% python3 -q
>>> import numpy as np
>>> from numpy import linalg as LA
>>> np.set_printoptions(suppress=True, linewidth=160)
>>> K = np.array([[2, 1, 3, -1, 3],
...     [3, -2, -1, -1, -2],
...     [-1, -1, 2, -2, -2],
...     [0, -2, -3, 3, 1],
...     [3, 0, -2, 0, 3]])
>>> K[:, 2] = -1 * K[:, 0]
>>> K
array([[ 2,  1, -2, -1,  3],
       [ 3, -2, -3, -1, -2],
       [-1, -1,  1, -2, -2],
       [ 0, -2,  0,  3,  1],
       [ 3,  0, -3,  0,  3]])
>>> P = np.triu(np.array([[-2, 0, 0, -2, 3],
...     [-3, 3, 3, -3, 1],
...     [2, 2, -2, -1, -2],
...     [-3, -1, 0, -1, 2],
...     [-3, -3, 1, 2, 3]]), 1) + np.eye(5)
>>> other = P @ K @ LA.inv(P)
>>> P @ K - K @ P
array([[  9.,   4., -12.,  -1.,  -2.],
       [  0.,   3.,   6., -18., -17.],
       [ -6.,   2.,   9.,  -7.,   3.],
       [  6.,   0.,   0.,  -6.,   2.],
       [  0.,   0.,   0.,   3., -15.]])
>>> LA.matrix_rank(other)
np.int64(4)
>>> W = np.array([[0, -2], [2, 0], [0, -1], [-2, -2], [0, 1]])
>>> coef = np.array([0, 2])
>>> H = np.maximum(K @ W + coef, 0)
>>> (H > 0).astype(int)
array([[1, 1],
       [0, 0],
       [1, 1],
       [0, 0],
       [0, 1]])
>>> W2 = np.array([[5, 1, 3], [2, 2, 3]])
>>> (H @ W2).round(6).argmax(axis=1)
array([0, 0, 2, 0, 2])
>>> other = np.array([[3, 2, 0], [1, -1, -2]])
>>> W2 = np.kron(other, K)
>>> W2
array([[ 6,  3, -6, -3,  9,  4,  2, -4, -2,  6,  0,  0,  0,  0,  0],
       [ 9, -6, -9, -3, -6,  6, -4, -6, -2, -4,  0,  0,  0,  0,  0],
       [-3, -3,  3, -6, -6, -2, -2,  2, -4, -4,  0,  0,  0,  0,  0],
       [ 0, -6,  0,  9,  3,  0, -4,  0,  6,  2,  0,  0,  0,  0,  0],
       [ 9,  0, -9,  0,  9,  6,  0, -6,  0,  6,  0,  0,  0,  0,  0],
       [ 2,  1, -2, -1,  3, -2, -1,  2,  1, -3, -4, -2,  4,  2, -6],
       [ 3, -2, -3, -1, -2, -3,  2,  3,  1,  2, -6,  4,  6,  2,  4],
       [-1, -1,  1, -2, -2,  1,  1, -1,  2,  2,  2,  2, -2,  4,  4],
       [ 0, -2,  0,  3,  1,  0,  2,  0, -3, -1,  0,  4,  0, -6, -2],
       [ 3,  0, -3,  0,  3, -3,  0,  3,  0, -3, -6,  0,  6,  0, -6]])
>>> U, sv, Vt = LA.svd(K)
>>> vecs = Vt[:(sv > 1e-8).sum()]
>>> rng = np.random.default_rng(3354)
>>> x = K[4] + -1 * K[0] + rng.integers(2) * np.eye(5)[1]
>>> x
array([ 1.,  0., -1.,  1.,  0.])
>>> np.round(np.diag(vecs.T @ vecs), 2)
array([0.5, 1. , 0.5, 1. , 1. ])
>>> LA.matrix_rank(np.vstack([K, x]))
np.int64(4)
>>> np.round(vecs.T @ vecs, 2) + 0
array([[ 0.5,  0. , -0.5,  0. ,  0. ],
       [ 0. ,  1. ,  0. ,  0. ,  0. ],
       [-0.5,  0. ,  0.5,  0. ,  0. ],
       [ 0. ,  0. ,  0. ,  1. ,  0. ],
       [ 0. ,  0. ,  0. ,  0. ,  1. ]])
>>> W0 = np.load("out19.npy")
>>> W0.round(2)
array([[-5.06,  5.72,  4.83,  4.29],
       [-1.27, -3.36, -7.9 , -4.97],
       [-5.02,  5.71,  4.87,  4.3 ],
       [-0.17, -3.94, -7.68, -5.06],
       [ 8.32, -5.25, -0.07, -1.82],
       [-8.66,  4.72, -1.35,  0.95],
       [ 6.33, -0.28,  7.  ,  3.29],
       [-7.73,  1.85, -5.69, -2.12],
       [-8.13,  2.45, -5.03, -1.6 ],
       [-2.54, -2.62, -8.  , -4.76],
       [-1.89, -3.01, -7.97, -4.88],
       [ 1.12,  3.44,  7.88,  4.98],
       [-7.11,  5.77,  2.49,  3.17],
       [-6.29,  5.82,  3.57,  3.71],
       [ 3.23, -5.29, -6.2 , -4.8 ],
       [ 8.6 , -4.87,  0.99, -1.18],
       [-8.22,  5.33,  0.33,  1.97],
       [ 8.29, -5.27, -0.15, -1.87],
       [-6.5 ,  0.45, -6.88, -3.18],
       [ 7.25, -1.25,  6.25,  2.6 ],
       [ 8.25, -5.3 , -0.25, -1.93],
       [ 0.84,  3.6 ,  7.83,  5.01],
       [ 4.07,  1.59,  7.87,  4.35],
       [ 7.05, -5.77, -2.58, -3.21],
       [-1.5 ,  4.68,  7.11,  5.03],
       [ 8.71, -4.54,  1.74, -0.7 ],
       [ 2.06,  2.91,  7.98,  4.86],
       [-8.65,  3.59, -3.47, -0.46],
       [-6.13,  0.09, -7.12, -3.41],
       [ 5.61,  0.38,  7.39,  3.71],
       [ 8.62, -3.5 ,  3.62,  0.56],
       [ 7.79, -5.58, -1.33, -2.54],
       [-0.27,  4.15,  7.55,  5.07],
       [ 8.33, -5.23, -0.03, -1.8 ],
       [-5.21, -0.71, -7.56, -3.9 ],
       [ 7.39, -1.42,  6.11,  2.47],
       [ 8.74, -4.17,  2.48, -0.22],
       [-7.  ,  0.97, -6.49, -2.81],
       [ 1.16,  3.42,  7.88,  4.98],
       [ 4.01,  1.64,  7.88,  4.37],
       [ 8.06, -5.44, -0.73, -2.2 ],
       [-7.95,  5.5 ,  0.98,  2.35],
       [-3.85,  5.46,  5.79,  4.66],
       [ 3.89, -5.48, -5.76, -4.65],
       [ 6.61, -0.55,  6.81,  3.11],
       [-8.19,  2.54, -4.92, -1.51]])
>>> # null space of dimension 2
>>> np.round(np.trace(LA.pinv(W0) @ W0), 2)
np.float64(2.0)
>>> LA.lstsq(W0[:-1].T, W0[-1])[2]
np.int32(2)
>>> lab = W0[:, 1] > np.median(W0[:, 1])
>>> r0 = W0[lab].mean(axis=0) - W0[~lab].mean(axis=0)
>>> np.argsort(-np.abs(r0).round(6), kind="stable")
array([0, 1, 3, 2])
>>> lab.astype(int)
array([1, 0, 1, 0, 0, 1, 0, 1, 1, 0, 0, 1, 1, 1, 0, 0, 1, 0, 1, 0, 0, 1, 1, 0, 1, 0, 1, 1, 0, 1, 0, 0, 1, 0, 0, 0, 0, 1, 1, 1, 0, 1, 1, 0, 0, 1])
>>> round((((W0 - W0.mean(axis=0)) @ r0 > 0) == lab).mean(), 2)
np.float64(0.98)
>>> Xs = W0 - W0.mean(axis=0)
>>> U, sv, Vt = LA.svd(Xs, full_matrices=False)
>>> LA.matrix_rank(Xs)
np.int64(2)
>>> np.abs(Vt[0]).argmax()
np.int64(0)
>>> sv.round(2) + 0
array([49.14, 46.32,  0.  ,  0.  ])
>>> np.round(Vt[0] * np.sign(Vt[0, np.abs(Vt[0]).argmax()]), 2)
array([ 0.83, -0.27,  0.48,  0.14])
>>> A = np.loadtxt("a.csv", delimiter=",")
>>> A
array([[-2.,  0.,  0.,  0.,  0.,  0.,  0.,  0.,  0.,  0.,  0.,  0.],
       [ 2., -3.,  0.,  0.,  0.,  0.,  0.,  0.,  0.,  0.,  0.,  0.],
       [-3.,  1.,  0.,  0.,  0.,  0.,  0.,  0.,  0.,  0.,  0.,  0.],
       [-3., -1., -3., -1.,  0.,  0.,  0.,  0.,  0.,  0.,  0.,  0.],
       [ 3., -2.,  0., -3., -3.,  0.,  0.,  0.,  0.,  0.,  0.,  0.],
       [-1., -3., -1.,  3.,  1., -1.,  0.,  0.,  0.,  0.,  0.,  0.],
       [-1., -1.,  1., -1., -2.,  0.,  3.,  0.,  0.,  0.,  0.,  0.],
       [-1., -3.,  1., -2.,  1., -3., -1.,  2.,  0.,  0.,  0.,  0.],
       [ 2., -1.,  2., -1., -1.,  0.,  1.,  3., -3.,  0.,  0.,  0.],
       [-2.,  2., -2., -2.,  0., -1.,  1.,  3., -1.,  3.,  0.,  0.],
       [ 3.,  2.,  2., -2.,  0.,  1., -3.,  2., -1.,  1., -3.,  0.],
       [-3.,  3., -2., -3., -1.,  3., -1., -2.,  2.,  2., -1., -1.]])
>>> U, sv, Vt = LA.svd(A)
>>> vecs = Vt[:(sv > 1e-8).sum()]
>>> x = A[9] + 4 * A[11] + rng.integers(2) * np.eye(12)[4]
>>> x
array([-14.,  14., -10., -14.,  -3.,  11.,  -3.,  -5.,   7.,  11.,  -4.,  -4.])
>>> np.round(LA.norm(x - vecs.T @ vecs @ x), 2)
np.float64(0.13)
>>> np.round(vecs.T @ vecs, 2) + 0
array([[ 1.  ,  0.  ,  0.  ,  0.  ,  0.  ,  0.  ,  0.  ,  0.  ,  0.  ,  0.  ,  0.  ,  0.  ],
       [ 0.  ,  1.  ,  0.  ,  0.  ,  0.  ,  0.  ,  0.  ,  0.  ,  0.  ,  0.  ,  0.  ,  0.  ],
       [ 0.  ,  0.  ,  1.  ,  0.01, -0.01,  0.01,  0.  ,  0.03,  0.03, -0.01,  0.01,  0.  ],
       [ 0.  ,  0.  ,  0.01,  0.98,  0.02, -0.04,  0.  , -0.08, -0.08,  0.04, -0.02,  0.  ],
       [ 0.  ,  0.  , -0.01,  0.02,  0.98,  0.04,  0.  ,  0.08,  0.08, -0.04,  0.02,  0.  ],
       [ 0.  ,  0.  ,  0.01, -0.04,  0.04,  0.91,  0.01, -0.19, -0.18,  0.08, -0.04,  0.01],
       [ 0.  ,  0.  ,  0.  ,  0.  ,  0.  ,  0.01,  1.  ,  0.02,  0.02, -0.01,  0.  ,  0.  ],
       [ 0.  ,  0.  ,  0.03, -0.08,  0.08, -0.19,  0.02,  0.59, -0.39,  0.18, -0.1 ,  0.02],
       [ 0.  ,  0.  ,  0.03, -0.08,  0.08, -0.18,  0.02, -0.39,  0.63,  0.17, -0.09,  0.02],
       [ 0.  ,  0.  , -0.01,  0.04, -0.04,  0.08, -0.01,  0.18,  0.17,  0.92,  0.04, -0.01],
       [ 0.  ,  0.  ,  0.01, -0.02,  0.02, -0.04,  0.  , -0.1 , -0.09,  0.04,  0.98,  0.  ],
       [ 0.  ,  0.  ,  0.  ,  0.  ,  0.  ,  0.01,  0.  ,  0.02,  0.02, -0.01,  0.  ,  1.  ]])
>>> LA.matrix_rank(A)
np.int64(11)
>>> A.sum(axis=1)
array([-2., -1., -2., -8., -5., -2., -1., -6.,  2.,  1.,  2., -4.])
>>> np.round(LA.norm(A), 2)
np.float64(17.78)
>>> A.sum(axis=0)
array([ -6.,  -6.,  -2., -12.,  -5.,  -1.,   0.,   8.,  -3.,   6.,  -4.,  -1.])
>>> np.abs(A).max()
np.float64(3.0)
>>> A - A[0]
array([[ 0.,  0.,  0.,  0.,  0.,  0.,  0.,  0.,  0.,  0.,  0.,  0.],
       [ 4., -3.,  0.,  0.,  0.,  0.,  0.,  0.,  0.,  0.,  0.,  0.],
       [-1.,  1.,  0.,  0.,  0.,  0.,  0.,  0.,  0.,  0.,  0.,  0.],
       [-1., -1., -3., -1.,  0.,  0.,  0.,  0.,  0.,  0.,  0.,  0.],
       [ 5., -2.,  0., -3., -3.,  0.,  0.,  0.,  0.,  0.,  0.,  0.],
       [ 1., -3., -1.,  3.,  1., -1.,  0.,  0.,  0.,  0.,  0.,  0.],
       [ 1., -1.,  1., -1., -2.,  0.,  3.,  0.,  0.,  0.,  0.,  0.],
       [ 1., -3.,  1., -2.,  1., -3., -1.,  2.,  0.,  0.,  0.,  0.],
       [ 4., -1.,  2., -1., -1.,  0.,  1.,  3., -3.,  0.,  0.,  0.],
       [ 0.,  2., -2., -2.,  0., -1.,  1.,  3., -1.,  3.,  0.,  0.],
       [ 5.,  2.,  2., -2.,  0.,  1., -3.,  2., -1.,  1., -3.,  0.],
       [-1.,  3., -2., -3., -1.,  3., -1., -2.,  2.,  2., -1., -1.]])
>>> np.round(A.mean(axis=0), 2)
array([-0.5 , -0.5 , -0.17, -1.  , -0.42, -0.08,  0.  ,  0.67, -0.25,  0.5 , -0.33, -0.08])
>>> x = np.array([1, 1, -1, 3, -2, -3, -3, 0, -2, 3, 1, -3])
>>> h1 = np.maximum(A @ x, 0)
>>> h1
array([0., 0., 0., 0., 0., 7., 0., 0., 1., 7., 5., 0.])
>>> np.maximum(A @ (3 * x), 0)
array([ 0.,  0.,  0.,  0.,  0., 21.,  0.,  0.,  3., 21., 15.,  0.])
>>> np.maximum(A @ x, 0) - np.maximum(-A @ x, 0)
array([ -2.,  -1.,  -2.,  -4.,  -2.,   7., -11.,  -1.,   1.,   7.,   5.,  -7.])
>>> np.round(np.tanh(A @ x), 2)
array([-0.96, -0.76, -0.96, -1.  , -0.96,  1.  , -1.  , -0.76,  0.76,  1.  ,  1.  , -1.  ])
>>> np.flatnonzero(h1 > 1e-9)
array([ 5,  8,  9, 10])
>>> mat = np.load("run19.npy")
>>> mat
array([[2, 0, 0, 0, 0, 0, 0, 0, 0, 0, 0, 0, 0],
       [0, 0, 0, 0, 0, 0, 0, 0, 0, 0, 0, 0, 0],
       [0, 0, 4, 0, 0, 0, 0, 0, 0, 0, 0, 0, 0],
       [0, 0, 0, 1, 0, 0, 0, 0, 0, 0, 0, 0, 0],
       [0, 0, 0, 0, 0, 0, 0, 0, 0, 0, 0, 0, 0],
       [0, 0, 0, 0, 0, 5, 0, 0, 0, 0, 0, 0, 0],
       [0, 0, 0, 0, 0, 0, 1, 0, 0, 0, 0, 0, 0],
       [0, 0, 0, 0, 0, 0, 0, 4, 0, 0, 0, 0, 0],
       [0, 0, 0, 0, 0, 0, 0, 0, 2, 0, 0, 0, 0],
       [0, 0, 0, 0, 0, 0, 0, 0, 0, 1, 0, 0, 0],
       [0, 0, 0, 0, 0, 0, 0, 0, 0, 0, 4, 0, 0],
       [0, 0, 0, 0, 0, 0, 0, 0, 0, 0, 0, 2, 0],
       [0, 0, 0, 0, 0, 0, 0, 0, 0, 0, 0, 0, 4]])
>>> np.flatnonzero(LA.matrix_power((mat != 0) + (mat.T != 0) + np.eye(13), 13)[5])
array([5])
>>> vals, vecs = LA.eigh(mat)
>>> np.abs(vecs[:, -1])
array([0., 0., 0., 0., 0., 1., 0., 0., 0., 0., 0., 0., 0.])
>>> vals
array([0., 0., 1., 1., 1., 2., 2., 2., 4., 4., 4., 4., 5.])
>>> np.abs(vecs[:, -1]).round(6).argmax()
np.int64(5)
>>> np.round(LA.eigvalsh(mat @ mat), 2)
array([ 0.,  0.,  1.,  1.,  1.,  4.,  4.,  4., 16., 16., 16., 16., 25.])
>>> vals, vecs = LA.eigh(mat)
>>> x = np.array([2, 3, 2, 2, 0, 1, 1, 0, 3, 0, 3, 2, 3])
>>> (np.sign(vecs[:, -1].round(6)) == np.sign(vecs[0, -1].round(6))).astype(int)
array([1, 1, 1, 1, 1, 0, 1, 1, 1, 1, 1, 1, 1])
>>> round(x @ mat @ x / (x @ x), 2), vals[0], vals[-1]
(np.float64(2.44), np.float64(0.0), np.float64(5.0))
>>> np.round(LA.eigvalsh(mat[1:, 1:]), 2)
array([0., 0., 1., 1., 1., 2., 2., 4., 4., 4., 4., 5.])
>>> U, sv, Vt = LA.svd(mat)
>>> vecs = Vt[:(sv > 1e-8).sum()]
>>> x = mat[8] + 3 * mat[7] + rng.integers(2) * np.eye(13)[3]
>>> x
array([ 0.,  0.,  0.,  1.,  0.,  0.,  0., 12.,  2.,  0.,  0.,  0.,  0.])
>>> np.diag(vecs.T @ vecs)
array([1., 0., 1., 1., 0., 1., 1., 1., 1., 1., 1., 1., 1.])
>>> np.allclose(vecs.T @ vecs @ x, x)
True
>>> np.round(LA.norm(x - vecs.T @ vecs @ x), 2)
np.float64(0.0)
>>> rk = LA.matrix_rank(mat)
>>> rk
np.int64(11)
>>> N = LA.svd(mat)[2][rk:].T
>>> [int(LA.matrix_rank(mat[:, :j + 1])) for j in range(13)]
[1, 1, 2, 3, 3, 4, 5, 6, 7, 8, 9, 10, 11]
>>> LA.matrix_rank(mat.T @ mat), LA.matrix_rank(mat @ mat.T)
(np.int64(11), np.int64(11))
>>> data = np.load("case12.npy")
>>> data.round(2) + 0
array([[ 0.83,  0.01,  0.08,  0.  , -0.07, -0.36],
       [ 0.01,  0.61, -0.47, -0.08,  0.06, -0.11],
       [ 0.08, -0.47,  0.42, -0.09,  0.1 ,  0.03],
       [ 0.  , -0.08, -0.09,  0.98,  0.01, -0.02],
       [-0.07,  0.06,  0.1 ,  0.01,  0.96, -0.14],
       [-0.36, -0.11,  0.03, -0.02, -0.14,  0.2 ]])
>>> # equal to its transpose
>>> x = np.array([2, 0, 2, 0, 1, 0])
>>> np.round(np.einsum("ij,j->i", data, x), 2)
array([ 1.74, -0.87,  1.08, -0.17,  1.01, -0.81])
>>> np.round(data @ np.ones(6), 2)
array([ 0.48,  0.02,  0.06,  0.81,  0.91, -0.4 ])
>>> np.round(data @ np.eye(6)[2], 2)
array([ 0.08, -0.47,  0.42, -0.09,  0.1 ,  0.03])
>>> LA.norm(data @ x) <= LA.norm(data, 2) * LA.norm(x) + 1e-9
np.True_
>>> (data @ x).argmax()
np.int64(0)
>>> np.abs(np.diag(LA.qr(data)[1])) > 1e-9
array([ True,  True,  True,  True, False, False])
>>> np.unique(data.round(6), axis=0).shape
(6, 6)
>>> LA.lstsq(data[:-1].T, data[-1])[2]
np.int32(4)
>>> feats = np.load("x.npy")
>>> feats
array([[ 8.,  6.,  2., -4.,  6., -4.,  2.,  2., -4.,  2.],
       [ 6., 13.,  3., -6.,  9., -6.,  3.,  3., -6.,  3.],
       [ 2.,  3.,  5., -2.,  3., -2.,  1.,  1., -2.,  1.],
       [-4., -6., -2.,  8., -6.,  4., -2., -2.,  4., -2.],
       [ 6.,  9.,  3., -6., 13., -6.,  3.,  3., -6.,  3.],
       [-4., -6., -2.,  4., -6.,  8., -2., -2.,  4., -2.],
       [ 2.,  3.,  1., -2.,  3., -2.,  5.,  1., -2.,  1.],
       [ 2.,  3.,  1., -2.,  3., -2.,  1.,  5., -2.,  1.],
       [-4., -6., -2.,  4., -6.,  4., -2., -2.,  8., -2.],
       [ 2.,  3.,  1., -2.,  3., -2.,  1.,  1., -2.,  5.]])
>>> # equal to its transpose
>>> vals, vecs = LA.eigh(feats)
>>> np.round(vecs.T @ vecs, 2) + 0
array([[1., 0., 0., 0., 0., 0., 0., 0., 0., 0.],
       [0., 1., 0., 0., 0., 0., 0., 0., 0., 0.],
       [0., 0., 1., 0., 0., 0., 0., 0., 0., 0.],
       [0., 0., 0., 1., 0., 0., 0., 0., 0., 0.],
       [0., 0., 0., 0., 1., 0., 0., 0., 0., 0.],
       [0., 0., 0., 0., 0., 1., 0., 0., 0., 0.],
       [0., 0., 0., 0., 0., 0., 1., 0., 0., 0.],
       [0., 0., 0., 0., 0., 0., 0., 1., 0., 0.],
       [0., 0., 0., 0., 0., 0., 0., 0., 1., 0.],
       [0., 0., 0., 0., 0., 0., 0., 0., 0., 1.]])
>>> vals.round(2)
array([ 4.,  4.,  4.,  4.,  4.,  4.,  4.,  4.,  4., 42.])
>>> def softmax(z):
...     e = np.exp(z - z.max(axis=-1, keepdims=True))
...     return e / e.sum(axis=-1, keepdims=True)
... 
>>> np.round(softmax(K[3] + 4), 2)
array([0.04, 0.01, 0.04, 0.81, 0.11])
>>> np.round(softmax(K[3]), 2)
array([0.04, 0.01, 0.04, 0.81, 0.11])
>>> np.round(softmax(K).sum(axis=1), 2)
array([1., 1., 1., 1., 1.])
>>> S = K @ K.T / np.sqrt(5)
>>> np.round(softmax(S)[3] @ K, 2)
array([ 0.03, -1.98, -0.03,  2.97,  1.01])
>>> softmax(S).round(6).argmax(axis=1)
array([4, 1, 2, 3, 4])
